$ python3 -q
>>> import numpy as np
>>> np.set_printoptions(precision=3, suppress=True, linewidth=120)
>>> W0 = np.array([[7, 3, -6, -4, 0, 9],
...     [9, 3, 5, -7, -3, -2],
...     [-1, 0, 3, 7, 9, -5],
...     [-8, 3, -2, -9, 8, 8],
...     [9, 3, 2, 8, -6, -6]])
>>> W0[:, 2] = 4 * W0[:, 4]
>>> print(W0)
[[  7   3   0  -4   0   9]
 [  9   3 -12  -7  -3  -2]
 [ -1   0  36   7   9  -5]
 [ -8   3  32  -9   8   8]
 [  9   3 -24   8  -6  -6]]
>>> out = W0 / np.linalg.norm(W0, axis=1, keepdims=True)
>>> G = out @ out.T
>>> print(round(float(np.degrees(np.arccos(np.clip(G[4, 0], -1, 1)))), 3))
92.276
>>> print((np.abs(G) > 0.9).astype(int))
[[1 0 0 0 0]
 [0 1 0 0 0]
 [0 0 1 0 0]
 [0 0 0 1 1]
 [0 0 0 1 1]]
>>> print((G - 2 * np.eye(5)).round(6).argmax(axis=1))
[1 4 3 2 1]
>>> def softmax(z):
...     e = np.exp(z - z.max(axis=-1, keepdims=True))
...     return e / e.sum(axis=-1, keepdims=True)
... 
>>> print(np.round(softmax(W0[3] + -2), 3) + 0)
[0. 0. 1. 0. 0. 0.]
>>> print(np.round(softmax(10 * W0[3]), 3) + 0)
[0. 0. 1. 0. 0. 0.]
>>> S = W0 @ W0.T / np.sqrt(6)
>>> print(softmax(S)[3] @ W0)
[-8.  3. 32. -9.  8.  8.]
>>> print(np.round(softmax(S + np.triu(np.full(S.shape, -np.inf), 1)), 3) + 0)
[[1. 0. 0. 0. 0.]
 [0. 1. 0. 0. 0.]
 [0. 0. 1. 0. 0.]
 [0. 0. 0. 1. 0.]
 [0. 0. 0. 0. 1.]]
>>> out = W0 / np.sqrt((W0 ** 2).mean(axis=1, keepdims=True))
>>> print(np.linalg.matrix_rank(out) == np.linalg.matrix_rank(W0))
True
>>> out = np.array([[1, 3], [1, 0], [1, 2], [2, 2], [3, 1], [1, 3]])
>>> print(np.einsum("ik,kj->ji", W0, out))
[[ 11 -25  71  41 -20]
 [ 40 -20  77  54 -29]]
>>> print(np.einsum("ij,ij->i", W0, W0))
[ 155  296 1452 1306  802]
>>> out @ W0
Traceback (most recent call last):
  File "<python-input-21>", line 1, in <module>
    out @ W0
    ~~~~^~~~
ValueError: matmul: Input operand 1 has a mismatch in its core dimension 0, with gufunc signature (n?,k),(k,m?)->(n?,m?) (size 5 is different from 2)
>>> print(np.linalg.matrix_rank(W0 @ out))
2
>>> print(np.einsum("ij->j", W0))
[16 12 32 -5  8  4]
>>> print(np.einsum("ik,kj->ij", W0, out))
[[ 11  40]
 [-25 -20]
 [ 71  77]
 [ 41  54]
 [-20 -29]]
>>> print(W0 @ out)
[[ 11  40]
 [-25 -20]
 [ 71  77]
 [ 41  54]
 [-20 -29]]
>>> M = np.loadtxt("arr.csv", delimiter=",")
>>> print(M)
[[ 0. -1.  0.  2.  1. -2.]
 [ 1.  0.  3. -2.  3.  2.]
 [ 0. -3.  0.  1. -2. -2.]
 [-2.  2. -1.  0.  5.  0.]
 [-1. -3.  2. -5.  0.  1.]
 [ 2. -2.  2.  0. -1.  0.]]
>>> # skew, so no eigenvalue has a real part
>>> left, sigma, Vh = np.linalg.svd(M)
>>> print(np.argmax(sigma[:-1] / (sigma[1:] + 1e-6)) + 1)
4
>>> out = left[:, :4] @ np.diag(sigma[:4]) @ Vh[:4]
>>> print(np.round(np.linalg.norm(M - out) / np.linalg.norm(M), 3))
0.029
>>> F = np.load("dump.npy")
>>> print(F)
[[0 0 0 0 0 1 0 1]
 [0 0 0 0 0 0 0 0]
 [0 0 0 1 1 0 1 0]
 [0 0 1 0 1 0 1 0]
 [0 0 1 1 0 0 1 0]
 [1 0 0 0 0 0 0 1]
 [0 0 1 1 1 0 0 0]
 [1 0 0 0 0 1 0 0]]
>>> # rows and columns are dependent
>>> left, sigma, Vh = np.linalg.svd(F)
>>> print(sigma)
[3. 2. 1. 1. 1. 1. 1. 0.]
>>> out = left[:, :7] @ np.diag(sigma[:7]) @ Vh[:7]
>>> print(round(np.abs(F - out).max(), 3))
0.0
>>> print(np.linalg.matrix_rank(out))
7
>>> print(round(np.linalg.norm(F - out) / np.linalg.norm(F), 3))
0.0
>>> print(np.round(np.linalg.norm(F - out, 2), 3), sigma[7])
0.0 0.0
>>> print(round(np.linalg.det(F), 3))
0.0
>>> print((F != 0).astype(int))
[[0 0 0 0 0 1 0 1]
 [0 0 0 0 0 0 0 0]
 [0 0 0 1 1 0 1 0]
 [0 0 1 0 1 0 1 0]
 [0 0 1 1 0 0 1 0]
 [1 0 0 0 0 0 0 1]
 [0 0 1 1 1 0 0 0]
 [1 0 0 0 0 1 0 0]]
>>> print(np.linalg.matrix_rank(F))
7
>>> np.zeros(8, 8)
Traceback (most recent call last):
  File "<python-input-46>", line 1, in <module>
    np.zeros(8, 8)
    ~~~~~~~~^^^^^^
TypeError: Cannot interpret '8' as a data type
>>> print(np.abs(F).max())
1
>>> print(np.unravel_index(np.abs(F).argmax(), F.shape))
(np.int64(0), np.int64(5))
>>> print(F.sum(axis=1))
[2 0 3 3 3 2 3 2]
>>> print(np.linalg.svd(F, compute_uv=False))
[3. 2. 1. 1. 1. 1. 1. 0.]
>>> print(F.shape)
(8, 8)
>>> print([round(float(np.linalg.det(F[:i, :i])), 2) + 0 for i in range(1, 9)])
[0.0, 0.0, 0.0, 0.0, 0.0, 0.0, 0.0, 0.0]
>>> print(round(np.linalg.eigvalsh(F).min(), 3))
-1.0
>>> try:
...     np.linalg.cholesky(F)
... except np.linalg.LinAlgError as e:
...     print("failed:", e)
... 
failed: Matrix is not positive definite
>>> print(np.round(F @ np.linalg.pinv(F) @ F, 3) + 0)
[[0. 0. 0. 0. 0. 1. 0. 1.]
 [0. 0. 0. 0. 0. 0. 0. 0.]
 [0. 0. 0. 1. 1. 0. 1. 0.]
 [0. 0. 1. 0. 1. 0. 1. 0.]
 [0. 0. 1. 1. 0. 0. 1. 0.]
 [1. 0. 0. 0. 0. 0. 0. 1.]
 [0. 0. 1. 1. 1. 0. 0. 0.]
 [1. 0. 0. 0. 0. 1. 0. 0.]]
>>> print(np.unique(F.round(6), axis=0).shape)
(8, 8)
>>> X = np.load("layer9.npy")
>>> print(X)
[[ 7.  3.  0.  0.  0.  0.  0.]
 [ 3.  3.  3.  0.  0.  0.  0.]
 [ 0.  3. -8.  3.  0.  0.  0.]
 [ 0.  0.  3.  5.  3.  0.  0.]
 [ 0.  0.  0.  3. -3.  3.  0.]
 [ 0.  0.  0.  0.  3. -9.  3.]
 [ 0.  0.  0.  0.  0.  3.  6.]]
>>> print(round(np.linalg.norm(X, "nuc"), 3))
46.931
>>> print(round(np.linalg.norm(X) ** 2 / np.linalg.norm(X, 2) ** 2, 3))
3.258
>>> print(np.linalg.norm(X, axis=1).argmax())
5
>>> print(round(float(np.linalg.norm(X[3], 1)), 3), np.round(np.linalg.norm(X[3], np.inf), 3))
11.0 5.0
>>> print(np.round(np.linalg.norm(X, 2), 3))
10.814
>>> evals, V = np.linalg.eigh(X)
>>> x0 = np.array([4, -5, 5, -2, 4, 0, -4])
>>> print(x0 @ X @ x0)
-323.0
>>> print(np.abs(X).sum(axis=1).max(), round(np.abs(evals).max(), 3))
15.0 10.814
>>> print(np.linalg.eigvalsh(X[1:, 1:]))
[-10.814  -9.363  -2.754   3.611   6.484   6.837]
>>> C = np.array([[1, 0, 2], [2, 0, 3], [0, 0, 2]])
>>> arr = np.repeat(C, 26 // 3, axis=0)
>>> rng = np.random.default_rng(246)
>>> arr = arr + 0.05 * rng.normal(size=arr.shape)
>>> print(arr)
[[ 1.001 -0.024  1.969]
 [ 1.08   0.006  1.96 ]
 [ 1.063 -0.041  2.003]
 [ 0.977 -0.092  1.953]
 [ 0.994 -0.03   2.079]
 [ 0.985 -0.042  1.979]
 [ 0.992  0.004  1.89 ]
 [ 1.01   0.027  1.937]
 [ 1.981 -0.034  3.012]
 [ 1.966 -0.057  2.98 ]
 [ 1.998  0.103  3.022]
 [ 2.001 -0.045  3.032]
 [ 1.992 -0.047  3.005]
 [ 1.998 -0.012  2.984]
 [ 1.916 -0.048  3.011]
 [ 1.956  0.044  2.982]
 [ 0.051 -0.057  1.957]
 [-0.004  0.022  1.986]
 [-0.006 -0.092  1.98 ]
 [-0.035 -0.124  2.021]
 [-0.001 -0.038  1.96 ]
 [-0.03  -0.003  2.002]
 [ 0.067 -0.004  2.046]
 [ 0.131 -0.074  2.041]]
>>> q, Rm = np.linalg.qr(arr)
>>> print(np.round(np.trace(q @ q.T), 3))
3.0
>>> print(Rm)
[[ -6.283   0.061 -10.154]
 [  0.     -0.261   2.995]
 [  0.      0.      4.815]]
>>> print(np.abs(np.diag(Rm)))
[6.283 0.261 4.815]
>>> print(np.linalg.matrix_power(M, 2))
[[-10.   5.  -7.  -3.   9.  -1.]
 [  5. -27.  12. -10. -17.  -5.]
 [ -7.  12. -18.  16.  -2.  -8.]
 [ -3. -10.  16. -34.   6.  15.]
 [  9. -17.  -2.   6. -40.  -8.]
 [ -1.  -5.  -8.  15.  -8. -13.]]
>>> print(np.allclose(M @ M.T, M.T @ M))
True
>>> print(round(float(np.linalg.det(M)), 3))
49.0
>>> print(np.trace(M))
0.0
>>> print(np.sort(np.abs(np.linalg.eigvals(M))))
[0.246 0.246 3.784 3.784 7.525 7.525]
>>> assert M == M.T
Traceback (most recent call last):
  File "<python-input-83>", line 1, in <module>
    assert M == M.T
           ^^^^^^^^
ValueError: The truth value of an array with more than one element is ambiguous. Use a.any() or a.all()
>>> np.linalg.determinant(M)
Traceback (most recent call last):
  File "<python-input-84>", line 1, in <module>
    np.linalg.determinant(M)
    ^^^^^^^^^^^^^^^^^^^^^
AttributeError: module 'numpy.linalg' has no attribute 'determinant'
>>> lab = arr[:, 0] > np.median(arr[:, 0])
>>> u = arr[lab].mean(axis=0) - arr[~lab].mean(axis=0)
>>> print(lab.astype(int))
[1 1 1 0 0 0 0 1 1 1 1 1 1 1 1 1 0 0 0 0 0 0 0 0]
>>> out = arr / np.linalg.norm(arr, axis=1)
Traceback (most recent call last):
  File "<python-input-88>", line 1, in <module>
    out = arr / np.linalg.norm(arr, axis=1)
          ~~~~^~~~~~~~~~~~~~~~~~~~~~~~~~~~~
ValueError: operands could not be broadcast together with shapes (24,3) (24,) 
>>> out = arr / np.linalg.norm(arr, axis=1, keepdims=True)
>>> G = out @ out.T
>>> print(np.linalg.norm(out, axis=1))
[1. 1. 1. 1. 1. 1. 1. 1. 1. 1. 1. 1. 1. 1. 1. 1. 1. 1. 1. 1. 1. 1. 1. 1.]
>>> print(G[15])
[0.994 0.997 0.995 0.992 0.991 0.993 0.995 0.995 1.    1.    1.    1.    1.    1.    1.    1.    0.849 0.835 0.833
 0.824 0.836 0.828 0.854 0.869]
>>> print((G - 2 * np.eye(24)).round(6).argmax(axis=1))
[ 5  6  0  5  5  0  7  6 11 11 15 12 11  8  8 10 22 21 19 18 21 17 16 16]
>>> out = np.array([[-2, -3], [-1, 1], [2, -1]])
>>> C = np.array([[9, -4, 9, -2, -4, 9], [-6, -8, -7, -5, 2, -1]])
>>> J = out @ C
>>> print(J)
[[  0  32   3  19   2 -15]
 [-15  -4 -16  -3   6 -10]
 [ 24   0  25   1 -10  19]]
>>> # rows and columns are dependent
>>> print(np.linalg.cond(J) > 100)
True
>>> print(np.round(np.linalg.norm(J, 2) / np.linalg.norm(J), 3))
0.768
>>> print(np.linalg.matrix_rank(J, rtol=0.1))
2
>>> print([round(float(x), 3) for x in np.linalg.svd(J, compute_uv=False)[:3]])
[48.132, 40.142, 0.0]
>>> print(np.argsort(-np.linalg.norm(J, axis=0).round(6), kind="stable")[:3])
[1 2 0]
>>> print(np.round(softmax(10 * J[0]), 3) + 0)
[0. 1. 0. 0. 0. 0.]
>>> print(np.round(softmax(J[0]), 3) + 0)
[0. 1. 0. 0. 0. 0.]
>>> print(np.round(softmax(J[0] + 5), 3) + 0)
[0. 1. 0. 0. 0. 0.]
>>> S = J @ J.T / np.sqrt(6)
>>> print(np.round(softmax(S), 3) + 0)
[[1. 0. 0.]
 [0. 1. 0.]
 [0. 0. 1.]]
>>> print(softmax(S).round(6).argmax(axis=1))
[0 1 2]
>>> left, sigma, Vh = np.linalg.svd(J)
>>> print(np.argmax(sigma[:-1] / (sigma[1:] + 1e-6)) + 1)
2
>>> out = left[:, :2] @ np.diag(sigma[:2]) @ Vh[:2]
>>> print(round(np.abs(J - out).max(), 3))
0.0
>>> print(round(float(np.linalg.norm(J - out) / np.linalg.norm(J)), 3))
0.0
>>> print(out.round(3) + 0)
[[  0.  32.   3.  19.   2. -15.]
 [-15.  -4. -16.  -3.   6. -10.]
 [ 24.   0.  25.   1. -10.  19.]]
>>> print(np.linalg.lstsq(J[:-1].T, J[-1])[2])
2
>>> print(np.round(J @ np.linalg.pinv(J) @ J, 3) + 0)
[[  0.  32.   3.  19.   2. -15.]
 [-15.  -4. -16.  -3.   6. -10.]
 [ 24.   0.  25.   1. -10.  19.]]
>>> print(np.unique(J.round(6), axis=0).shape)
(3, 6)
>>> rk = np.linalg.matrix_rank(J)
>>> print(rk)
2
>>> N = np.linalg.svd(J)[2][rk:].T
>>> print([int(np.linalg.matrix_rank(np.delete(J, i, axis=0))) for i in range(3)])
[2, 2, 2]
>>> print([int(np.linalg.matrix_rank(J[:, :j + 1])) for j in range(6)])
[1, 2, 2, 2, 2, 2]
>>> print(N.shape)
(6, 4)
>>> mat = np.loadtxt("a.csv", delimiter=",")
>>> print(mat)
[[ 4.868  6.122 -2.599  2.084 -3.088  0.171  4.262]
 [-4.583 -6.288  2.356 -1.305  3.276  0.66  -4.586]
 [ 5.244  5.062 -3.063  4.16  -2.248  2.578  2.914]
 [-4.432 -6.33   2.236 -0.952  3.343  1.026 -4.707]
 [ 2.814 -0.543 -2.204  6.308  1.086  6.477 -2.001]
 [ 2.174  5.603 -0.667 -2.656 -3.396 -4.407  5.042]
 [ 5.152  5.681 -2.888  3.203 -2.706  1.428  3.637]
 [ 4.262  6.352 -2.105  0.584 -3.401 -1.401  4.816]
 [-1.366 -5.039  0.158  3.567  3.201  5.142 -4.828]
 [-3.37  -0.292  2.478 -6.376 -0.637 -6.285  1.366]
 [ 0.038  3.893  0.641 -4.79  -2.728 -6.007  4.239]
 [ 3.946  1.261 -2.743  6.316  0.1    5.921 -0.593]
 [ 5.191  5.545 -2.94   3.451 -2.601  1.718  3.469]
 [-4.749 -6.209  2.495 -1.737  3.178  0.203 -4.417]
 [-0.733  3.113  1.084 -5.356 -2.372 -6.329  3.771]
 [-5.206 -5.475  2.964 -3.569  2.548 -1.858 -3.385]
 [-0.349 -4.184 -0.458  4.532  2.854  5.84  -4.402]
 [ 4.944  6.047 -2.669  2.33  -3.016  0.44   4.142]
 [-4.385 -2.109  2.926 -6.134  0.387 -5.475 -0.114]
 [ 2.088  5.549 -0.613 -2.759 -3.379 -4.493  5.025]
 [-4.953 -6.037  2.677 -2.358  3.007 -0.472 -4.127]
 [ 3.716  0.858 -2.639  6.359  0.326  6.091 -0.92 ]
 [-3.202 -6.138  1.347  1.268  3.515  3.186 -5.112]
 [ 4.497  2.348 -2.969  6.059 -0.527  5.325  0.32 ]
 [ 1.577 -2.159 -1.554  5.853  1.912  6.527 -3.15 ]
 [ 4.154  6.355 -2.023  0.364 -3.43  -1.621  4.873]
 [-4.181 -6.355  2.043 -0.418  3.423  1.568 -4.86 ]
 [-2.884 -5.999  1.132  1.73   3.497  3.604 -5.119]
 [ 4.904  6.089 -2.631  2.196 -3.056  0.293  4.208]
 [-3.311 -6.179  1.421  1.102  3.517  3.034 -5.103]
 [-5.243 -4.996  3.074 -4.242  2.202 -2.68  -2.842]
 [ 5.242  5.154 -3.045  4.04  -2.314  2.43   3.017]
 [ 1.653  5.252 -0.337 -3.259 -3.28  -4.9    4.918]]
>>> # rows and columns are dependent
>>> left, sigma, Vh = np.linalg.svd(mat)
>>> print(sigma.round(3) + 0)
[45.816 34.654  0.     0.     0.     0.     0.   ]
>>> out = left[:, :2] @ np.diag(sigma[:2]) @ Vh[:2]
>>> print(np.round(np.linalg.norm(mat - out) / np.linalg.norm(mat), 3))
0.0
>>> print(np.linalg.matrix_rank(out))
2
